$ ipython --no-banner

In [1]: import numpy as np

In [2]: import numpy.linalg as la

In [3]: np.set_printoptions(precision=3, suppress=True, linewidth=200, legacy="1.25")

In [4]: Q, _ = la.qr(np.array([[-0.8, -0.1, 0.2, -0.2, -1.8, -0.6, 0.7, -0.1, 0.2],
   ...:     [0.0, 1.5, 0.1, -1.8, -0.3, 0.2, -0.6, 1.4, -2.7],
   ...:     [-1.1, -0.3, 1.1, -0.4, 0.4, 1.3, -0.4, 0.9, -1.7],
   ...:     [0.3, 0.0, 0.2, 0.2, 0.3, 0.8, 0.7, -0.1, 0.0],
   ...:     [0.0, -0.8, 0.6, -0.1, -1.9, 0.7, -0.2, 0.2, -0.7],
   ...:     [-0.9, -0.5, 0.0, 0.9, -2.2, -0.8, -0.8, 2.0, -0.7],
   ...:     [-0.5, 1.0, -0.2, -0.5, 2.3, -0.7, -0.3, 1.8, 2.0],
   ...:     [-0.1, -0.9, -0.4, -1.1, 0.9, -0.3, 1.1, 0.7, -0.1],
   ...:     [-0.8, -0.3, 0.1, 0.8, -0.2, 1.9, -0.8, -1.2, -0.3]]))

In [5]: vals = np.array([8, 5, 6, 5, 0, 2, 7, 7, 2])

In [6]: K = Q @ np.diag(vals) @ Q.T

In [7]: K
Out[7]: 
array([[ 5.596, -0.885,  1.518,  0.524, -1.409, -0.999,  0.593,  0.524,  1.201],
       [-0.885,  3.926,  0.871,  0.188, -0.153, -0.522,  1.419,  0.211, -0.568],
       [ 1.518,  0.871,  5.268, -0.459,  1.538,  1.17 , -0.111, -0.551,  0.889],
       [ 0.524,  0.188, -0.459,  6.674,  0.185,  0.471, -0.074,  0.002, -0.873],
       [-1.409, -0.153,  1.538,  0.185,  3.565, -0.01 , -0.505,  0.22 , -0.336],
       [-0.999, -0.522,  1.17 ,  0.471, -0.01 ,  5.291,  1.782,  0.778,  1.404],
       [ 0.593,  1.419, -0.111, -0.074, -0.505,  1.782,  3.26 ,  0.015,  0.488],
       [ 0.524,  0.211, -0.551,  0.002,  0.22 ,  0.778,  0.015,  5.021, -0.278],
       [ 1.201, -0.568,  0.889, -0.873, -0.336,  1.404,  0.488, -0.278,  3.4  ]])

In [8]: # looks like rank 8

In [9]: U, sigma, VT = la.svd(K)

In [10]: sigma.round(3) + 0
Out[10]: array([8., 7., 7., 6., 5., 5., 2., 2., 0.])

In [11]: M2 = U[:, :8] @ np.diag(sigma[:8]) @ VT[:8]

In [12]: la.matrix_rank(M2)
Out[12]: 8

In [13]: M2
Out[13]: 
array([[ 5.596, -0.885,  1.518,  0.524, -1.409, -0.999,  0.593,  0.524,  1.201],
       [-0.885,  3.926,  0.871,  0.188, -0.153, -0.522,  1.419,  0.211, -0.568],
       [ 1.518,  0.871,  5.268, -0.459,  1.538,  1.17 , -0.111, -0.551,  0.889],
       [ 0.524,  0.188, -0.459,  6.674,  0.185,  0.471, -0.074,  0.002, -0.873],
       [-1.409, -0.153,  1.538,  0.185,  3.565, -0.01 , -0.505,  0.22 , -0.336],
       [-0.999, -0.522,  1.17 ,  0.471, -0.01 ,  5.291,  1.782,  0.778,  1.404],
       [ 0.593,  1.419, -0.111, -0.074, -0.505,  1.782,  3.26 ,  0.015,  0.488],
       [ 0.524,  0.211, -0.551,  0.002,  0.22 ,  0.778,  0.015,  5.021, -0.278],
       [ 1.201, -0.568,  0.889, -0.873, -0.336,  1.404,  0.488, -0.278,  3.4  ]])

In [14]: la.matrix_rank(K, rtol=0.05)
Out[14]: 8

In [15]: np.round(la.norm(K - M2, 2), 3), np.round(sigma[8], 3)
Out[15]: (0.0, 0.0)

In [16]: U, sigma, VT = la.svd(K)

In [17]: evecs = VT[:(sigma > 1e-8).sum()]

In [18]: rng = np.random.default_rng(224)

In [19]: x0 = K[6] + -3 * K[5] + rng.integers(2) * np.eye(9)[5]

In [20]: x0
Out[20]: array([  3.589,   2.985,  -3.621,  -1.486,  -0.476, -13.09 ,  -2.087,  -2.32 ,  -3.722])

In [21]: la.matrix_rank(np.vstack([K, x0]))
Out[21]: 9

In [22]: round(float(la.norm(x0 - evecs.T @ evecs @ x0)), 3)
Out[22]: 0.418

In [23]: np.diag(evecs.T @ evecs)
Out[23]: array([0.826, 0.837, 0.85 , 0.984, 0.912, 0.825, 0.812, 0.966, 0.989])

In [24]: gram = K.T @ K

In [25]: (K @ K.T).shape
Out[25]: (9, 9)

In [26]: np.round(la.eigvalsh(gram)[::-1], 3) + 0
Out[26]: array([64., 49., 49., 36., 25., 25.,  4.,  4.,  0.])

In [27]: np.round(la.svd(K, compute_uv=False) ** 2, 3) + 0
Out[27]: array([64., 49., 49., 36., 25., 25.,  4.,  4.,  0.])

In [28]: la.matrix_rank(gram)
Out[28]: 8

In [29]: m1 = np.array([[0, 0, 0, 1], [0, 0, 1, 0], [1, 0, 0, 0], [0, 1, 0, 0]])

In [30]: # rows sum to 1

In [31]: idx = rng.permutation(4)

In [32]: idx
Out[32]: array([0, 1, 2, 3])

In [33]: M2 = m1[idx][:, idx]

In [34]: np.allclose(M2, m1)
Out[34]: True

In [35]: np.trace(M2)
Out[35]: 0
